$ python3 -q
>>> import numpy as np
>>> import numpy.linalg as la
>>> np.set_printoptions(suppress=True, linewidth=140)
>>> rd = lambda a: np.round(a, 2) + 0
>>> M = np.load("m.npy")
>>> rd(M)
array([[-3.09, -3.35, -0.92,  1.74,  0.6 ],
       [ 1.37, -0.82, -0.54, -1.  ,  4.6 ],
       [-2.58,  1.81, -2.83, -2.66,  0.18],
       [ 0.52, -2.9 ,  1.03, -3.66, -1.35],
       [-2.58,  1.19,  3.85, -0.69,  1.28]])
>>> out = M / la.norm(M, axis=1, keepdims=True)
>>> gram = out @ out.T
>>> rd(gram)
array([[1., 0., 0., 0., 0.],
       [0., 1., 0., 0., 0.],
       [0., 0., 1., 0., 0.],
       [0., 0., 0., 1., 0.],
       [0., 0., 0., 0., 1.]])
>>> (np.abs(gram) > 0.9).astype(int)
array([[1, 0, 0, 0, 0],
       [0, 1, 0, 0, 0],
       [0, 0, 1, 0, 0],
       [0, 0, 0, 1, 0],
       [0, 0, 0, 0, 1]])
>>> arr = np.load("out18.npy")
>>> arr
array([[-5.66, -1.  , -2.9 , -0.7 ],
       [ 0.33, -0.4 ,  0.1 ,  0.4 ],
       [-2.04,  0.9 , -1.1 ,  1.1 ],
       [-0.92,  0.5 , -0.5 ,  1.1 ],
       [-1.05,  2.1 , -0.5 , -0.9 ],
       [ 0.47,  0.  ,  0.3 ,  1.2 ],
       [ 0.27, -0.7 ,  0.1 ,  1.4 ],
       [ 1.46, -1.6 ,  0.7 ,  0.5 ],
       [ 2.04,  1.5 ,  1.  , -0.6 ],
       [-4.19,  0.2 , -2.1 , -0.4 ],
       [ 0.61, -0.2 ,  0.3 , -0.6 ],
       [-1.33,  0.9 , -0.6 ,  0.1 ],
       [-1.17,  2.5 , -0.5 , -2.  ],
       [ 2.27,  1.8 ,  1.2 , -0.4 ],
       [ 4.82, -0.2 ,  2.4 , -0.7 ],
       [-0.18, -1.3 , -0.1 , -0.1 ],
       [ 0.81, -0.4 ,  0.4 , -0.4 ],
       [ 0.3 ,  0.4 ,  0.1 ,  0.3 ],
       [-0.4 , -1.4 , -0.2 ,  0.  ],
       [ 1.75,  1.2 ,  0.9 , -0.6 ],
       [ 5.51, -0.1 ,  2.8 , -1.3 ],
       [-2.11, -1.  , -1.  , -0.9 ],
       [-3.25,  0.1 , -1.6 , -1.5 ],
       [-2.13,  1.  , -1.1 ,  0.6 ],
       [-1.03, -1.2 , -0.6 ,  0.1 ],
       [ 4.03, -2.9 ,  2.  , -0.7 ],
       [-1.42,  0.1 , -0.7 , -1.  ],
       [ 1.43, -1.9 ,  0.7 , -0.2 ],
       [ 0.46, -0.5 ,  0.3 ,  1.2 ]])
>>> rng = np.random.default_rng(666625)
>>> out = arr + rng.integers(-2, 3, (29, 3)) @ rng.integers(-2, 3, (3, 4))
>>> print(rd(out))
[[ -5.66  -1.    -2.9   -2.7 ]
 [ -9.67  -2.4   -1.9    2.4 ]
 [ -2.04   0.9   -1.1   -0.9 ]
 [ -8.92  -1.5   -0.5    3.1 ]
 [  4.95   4.1   -2.5   -0.9 ]
 [  6.47  -1.    10.3    7.2 ]
 [  8.27   0.3    4.1    1.4 ]
 [  1.46   0.4   -7.3   -5.5 ]
 [  0.04  -0.5    7.     5.4 ]
 [-12.19  -1.8   -2.1    3.6 ]
 [  6.61   0.8    2.3   -2.6 ]
 [  0.67   2.9   -6.6   -5.9 ]
 [ -9.17   2.5   -8.5   -6.  ]
 [  6.27   0.8    9.2    5.6 ]
 [  6.82   0.8    0.4   -6.7 ]
 [-12.18  -3.3   -4.1   -0.1 ]
 [ -9.19  -2.4   -1.6   -0.4 ]
 [  8.3    0.4    8.1    4.3 ]
 [ -2.4   -1.4   -2.2    2.  ]
 [ -0.25   0.2    2.9    3.4 ]
 [  7.51   1.9   -3.2   -7.3 ]
 [ -2.11   1.    -9.    -4.9 ]
 [ -7.25  -0.9   -1.6    2.5 ]
 [  1.87   3.    -5.1    0.6 ]
 [  6.97  -0.2    3.4    2.1 ]
 [  2.03  -2.9    0.    -4.7 ]
 [ -5.42  -1.9    3.3   -1.  ]
 [  1.43   0.1   -7.3   -4.2 ]
 [ -1.54  -1.5    2.3    7.2 ]]
>>> np.abs(out - arr).sum(axis=1)
array([ 2., 16.,  2., 12., 10., 23., 13., 16., 16., 14., 11., 16., 20., 19., 11., 18., 14., 20.,  6.,  9., 16., 14.,  9., 10., 15.,  8.,
       10., 14., 11.])
>>> gram = np.cov(arr, rowvar=False)
>>> rd(np.polyfit(arr[:, 2], arr[:, 0], 1))
array([1.98, 0.  ])
>>> np.argsort(-arr.std(axis=0).round(6), kind="stable")
array([0, 1, 2, 3])
>>> gram.shape
(4, 4)
>>> rd(la.eigvalsh(gram)[::-1])
array([7.64, 1.56, 0.7 , 0.  ])
>>> rd(gram)
array([[ 6.06, -0.43,  3.05, -0.1 ],
       [-0.43,  1.55, -0.2 , -0.19],
       [ 3.05, -0.2 ,  1.54, -0.06],
       [-0.1 , -0.19, -0.06,  0.75]])
>>> np.median(arr, axis=0)
array([ 0.27, -0.1 ,  0.1 , -0.4 ])
>>> np.argwhere(np.triu(np.abs(np.corrcoef(arr.T)) > 0.8, 1))
array([[0, 2]])
>>> rd(np.corrcoef(arr[:, 2], arr[:, 0])[0, 1])
np.float64(1.0)
>>> out = np.c_[arr[:, :2] @ np.array([[-2, 2], [-1, 1]]), np.array([1, 2, 3, 2, 2, 0, 1, 2, 3, 1, 0, 2, 0, 0, 0, 2, 3, 3, 0, 3, 1, 3, 1, 3, 3, 0, 0, 1, 1])]
>>> rd(out)
array([[ 12.32, -12.32,   1.  ],
       [ -0.26,   0.26,   2.  ],
       [  3.18,  -3.18,   3.  ],
       [  1.34,  -1.34,   2.  ],
       [  0.  ,   0.  ,   2.  ],
       [ -0.94,   0.94,   0.  ],
       [  0.16,  -0.16,   1.  ],
       [ -1.32,   1.32,   2.  ],
       [ -5.58,   5.58,   3.  ],
       [  8.18,  -8.18,   1.  ],
       [ -1.02,   1.02,   0.  ],
       [  1.76,  -1.76,   2.  ],
       [ -0.16,   0.16,   0.  ],
       [ -6.34,   6.34,   0.  ],
       [ -9.44,   9.44,   0.  ],
       [  1.66,  -1.66,   2.  ],
       [ -1.22,   1.22,   3.  ],
       [ -1.  ,   1.  ,   3.  ],
       [  2.2 ,  -2.2 ,   0.  ],
       [ -4.7 ,   4.7 ,   3.  ],
       [-10.92,  10.92,   1.  ],
       [  5.22,  -5.22,   3.  ],
       [  6.4 ,  -6.4 ,   1.  ],
       [  3.26,  -3.26,   3.  ],
       [  3.26,  -3.26,   3.  ],
       [ -5.16,   5.16,   0.  ],
       [  2.74,  -2.74,   0.  ],
       [ -0.96,   0.96,   1.  ],
       [ -0.42,   0.42,   1.  ]])
>>> rd(la.norm(out - arr @ la.lstsq(arr, out)[0], axis=0))
array([0.  , 0.  , 9.59])
>>> la.matrix_rank(out)
np.int64(2)
>>> print(la.matrix_rank(np.c_[arr, out]))
5
>>> W2 = arr[[6, 1]].astype(float)
>>> for _ in range(6):
...     lab = la.norm(arr[:, None] - W2, axis=-1).argmin(axis=1)
...     W2 = np.array([arr[lab == j].mean(axis=0) for j in range(2)])
... 
>>> lab
array([1, 0, 1, 1, 1, 0, 0, 0, 0, 1, 0, 1, 1, 0, 0, 0, 0, 0, 1, 0, 0, 1, 1, 1, 1, 0, 1, 0, 0])
>>> rd(W2[1] - W2[0])
array([-3.7 ,  0.62, -1.86, -0.3 ])
>>> print(rd(W2))
[[ 1.65 -0.33  0.82 -0.04]
 [-2.05  0.28 -1.03 -0.34]]
>>> np.bincount(lab)
array([16, 13])
>>> lab = rng.integers(0, 2, 4)
>>> m1 = np.triu((lab[:, None] == lab) & (rng.random((4, 4)) < 0.8), 1).astype(int)
>>> m1 += m1.T
>>> print(m1)
[[0 0 0 0]
 [0 0 1 1]
 [0 1 0 1]
 [0 1 1 0]]
>>> rd(la.eigvalsh(m1).min())
np.float64(-1.0)
>>> np.all(la.eigvalsh(m1) > 0)
np.False_
>>> out = la.inv(M)
>>> rd(M @ out)
array([[1., 0., 0., 0., 0.],
       [0., 1., 0., 0., 0.],
       [0., 0., 1., 0., 0.],
       [0., 0., 0., 1., 0.],
       [0., 0., 0., 0., 1.]])
>>> (np.abs(out) > 1e-9).astype(int)
array([[1, 1, 1, 1, 1],
       [1, 1, 1, 1, 1],
       [1, 1, 1, 1, 1],
       [1, 1, 1, 1, 1],
       [1, 1, 1, 1, 1]])
>>> rd(la.inv(out))
array([[-3.09, -3.35, -0.92,  1.74,  0.6 ],
       [ 1.37, -0.82, -0.54, -1.  ,  4.6 ],
       [-2.58,  1.81, -2.83, -2.66,  0.18],
       [ 0.52, -2.9 ,  1.03, -3.66, -1.35],
       [-2.58,  1.19,  3.85, -0.69,  1.28]])
>>> rd(la.cond(M))
np.float64(1.0)
>>> print(rd(la.det(M) * la.det(out)))
1.0
>>> lab = rng.permutation(4)
>>> print(lab)
[3 2 0 1]
>>> out = m1[lab][:, lab]
>>> print(rd(np.sort(np.abs(la.eigvals(out)))))
[0. 1. 1. 2.]
>>> print(np.trace(out))
0
>>> th = np.radians(60)
>>> R = np.eye(4)
>>> R[3, 3] = R[2, 2] = np.cos(th)
>>> R[3, 2], R[2, 3] = -np.sin(th), np.sin(th)
>>> rd(R)
array([[ 1.  ,  0.  ,  0.  ,  0.  ],
       [ 0.  ,  1.  ,  0.  ,  0.  ],
       [ 0.  ,  0.  ,  0.5 ,  0.87],
       [ 0.  ,  0.  , -0.87,  0.5 ]])
>>> out = m1 @ R.T
>>> rd(la.svd(m1, compute_uv=False)), rd(la.svd(out, compute_uv=False))
(array([2., 1., 1., 0.]), array([2., 1., 1., 0.]))
>>> np.allclose(la.norm(m1, axis=1), la.norm(out, axis=1))
True
>>> sig = 10 * 0.9 ** np.arange(4)
>>> Q, _ = la.qr(np.array([[0.3, -1.9, 0.8, -0.8],
...     [-0.7, -1.9, 1.3, 0.5],
...     [0.4, 1.1, 1.0, -0.8],
...     [-0.1, 0.9, 0.2, 0.5]]))
>>> F = rng.normal(size=(28, 4)) * sig @ Q
>>> rd(F)
array([[  2.65,  -8.65,  -8.39, -16.44],
       [  4.13,  -1.29,   8.4 ,  -6.62],
       [-16.74,  -2.27,   3.7 ,   2.62],
       [ -2.07,  -4.79,  -0.75,  10.69],
       [  9.78,  -2.05,   3.45,  10.53],
       [ 14.21,   7.32,  -6.54,   4.14],
       [ -2.76, -14.12, -11.15,   3.24],
       [  1.94,   5.33,   6.48,  -3.39],
       [  3.96,  21.85,  -7.74,   0.14],
       [-19.82,  -2.13,   0.76,  -5.3 ],
       [-14.87,  16.42,   5.71,  -5.95],
       [  0.3 ,  10.13, -14.49, -16.25],
       [-14.85, -13.4 , -12.52,  13.78],
       [  9.24,   0.99,  -6.13,  -8.23],
       [-10.52,   6.87,  23.3 ,  -0.21],
       [ -5.67,  -8.19, -11.93,  -5.64],
       [  1.19,  -5.08,   7.52,  16.45],
       [ 13.56,  -8.11,  -1.03,  -4.81],
       [ -2.22,  23.83,  -1.26,  -4.14],
       [ 12.84,  24.12,  -7.88, -13.15],
       [ 27.51,   8.48,   5.14,  12.27],
       [  4.15,  -3.87,  -2.17,  -9.01],
       [-10.35, -16.63,  -7.47,  -6.66],
       [ -2.68,   1.44,   4.35,   6.01],
       [  0.3 ,  -8.17,   6.13,  -3.91],
       [ 18.13,  -0.3 ,   7.56,   1.9 ],
       [  7.7 ,  -5.34,   9.81, -11.82],
       [ -1.76,  -9.86,  -9.54,  -0.22]])
>>> gram = F.T @ F
>>> la.matrix_rank(gram)
np.int64(4)
>>> rd(la.svd(F, compute_uv=False) ** 2)
array([4122.  , 2810.27, 2477.5 , 1484.22])
>>> rd(np.trace(gram)), rd((F ** 2).sum())
(np.float64(10893.98), np.float64(10893.98))
>>> rd(np.diag(gram))
array([3330.86, 3338.41, 2067.71, 2156.99])
>>> rd(gram)
array([[3330.86,  717.  ,   79.08,   42.45],
       [ 717.  , 3338.41,  311.27, -462.74],
       [  79.08,  311.27, 2067.71,  444.59],
       [  42.45, -462.74,  444.59, 2156.99]])
>>> rd(la.eigvalsh(gram)[::-1])
array([4122.  , 2810.27, 2477.5 , 1484.22])
>>> cen = (F - F.mean(axis=0)) / F.std(axis=0)
>>> rd(cen.std(axis=0))
array([1., 1., 1., 1.])
>>> c = la.lstsq(np.delete(cen, 2, axis=1), cen[:, 2])[0]
>>> np.abs(c).argmax()
np.int64(2)
